$ python3 -q
>>> import numpy as np
>>> np.set_printoptions(precision=1, suppress=True, linewidth=120, floatmode="fixed")
>>> def rd(a):
...     return np.round(a, 1) + 0
... 
>>> feats = np.loadtxt("case1.csv", delimiter=",")
>>> rd(feats)
array([[ 0.0,  0.8,  0.3, -0.5],
       [ 0.8,  0.4, -0.3,  0.4],
       [ 0.3, -0.3,  0.9,  0.2],
       [-0.5,  0.4,  0.2,  0.7]])
>>> x = np.array([2, 1, 2, 0])
>>> rhs = feats @ x
>>> rd(rhs)
array([ 1.5,  1.4,  2.2, -0.3])
>>> rd(np.linalg.solve(feats, rhs + feats[:, 1]))
array([2.0, 2.0, 2.0, 0.0])
>>> rd(np.linalg.solve(feats, feats[:, 3]))
array([0.0, 0.0, 0.0, 1.0])
>>> rd(np.linalg.norm(feats, axis=1))
array([1.0, 1.0, 1.0, 1.0])
>>> rd(np.linalg.norm(feats, "nuc"))
np.float64(4.0)
>>> rd(np.linalg.norm(feats, axis=0))
array([1.0, 1.0, 1.0, 1.0])
>>> rd(np.linalg.norm(feats[2], 1)), rd(np.linalg.norm(feats[2], np.inf))
(np.float64(1.7), np.float64(0.9))
>>> rd(np.linalg.norm(feats) ** 2 / np.linalg.norm(feats, 2) ** 2)
np.float64(4.0)
>>> rd(feats[2] @ feats[0])
np.float64(0.0)
>>> vals, evecs = np.linalg.eig(feats)
>>> rd(np.sort(np.linalg.eigvals(feats @ feats)))
array([1.0, 1.0, 1.0, 1.0])
>>> rd(np.sort(np.linalg.eigvals(np.linalg.inv(feats))))
array([-1.0,  1.0,  1.0,  1.0])
>>> rd(vals)
array([ 1.0, -1.0,  1.0,  1.0])
>>> rd(np.sort(np.linalg.eigvals(feats.T)))
array([-1.0,  1.0,  1.0,  1.0])
>>> arr = np.loadtxt("a.csv", delimiter=",")
>>> arr
array([[-11.9,  -4.8,   7.0],
       [ -1.2,  14.0,   4.0],
       [-17.0, -11.0,   1.1],
       [  6.7,  -0.2,  -4.1],
       [ -6.5,   9.2,  -3.4],
       [ -8.8,   4.6,   0.1],
       [  5.2,   4.4,  -3.6],
       [  9.3,   8.8, -13.7],
       [ -5.1,  13.4,   1.8],
       [-13.5,  -3.7,  -7.7],
       [  7.6,   6.1,   0.1],
       [ -5.7,  -4.1, -11.1],
       [ -9.8,   0.9,   8.0],
       [ -3.1,   0.6, -17.3],
       [  3.4,  11.2,   2.3],
       [ 12.5,  -8.9,   5.8],
       [-18.3,  -8.8,  -7.1],
       [  4.8,  -7.3,   2.1],
       [  6.1,  -4.6,   2.3],
       [ -7.7,  -4.3,   7.4],
       [ 11.5,  -5.9,  -9.1],
       [ -5.4,  -2.5,   5.9],
       [ -7.8,   9.2,  -8.9]])
>>> z = arr[:, 2] > np.median(arr[:, 2])
>>> r0 = arr[z].mean(axis=0) - arr[~z].mean(axis=0)
>>> ((arr - arr.mean(axis=0)) @ r0 > 0).astype(int)
array([1, 1, 1, 0, 0, 1, 0, 0, 1, 0, 1, 0, 1, 0, 1, 1, 0, 1, 1, 1, 0, 1, 0])
>>> z.astype(int)
array([1, 1, 1, 0, 0, 0, 0, 0, 1, 0, 0, 0, 1, 0, 1, 1, 0, 1, 1, 1, 0, 1, 0])
>>> rd(r0)
array([-0.9, -2.0, 11.5])
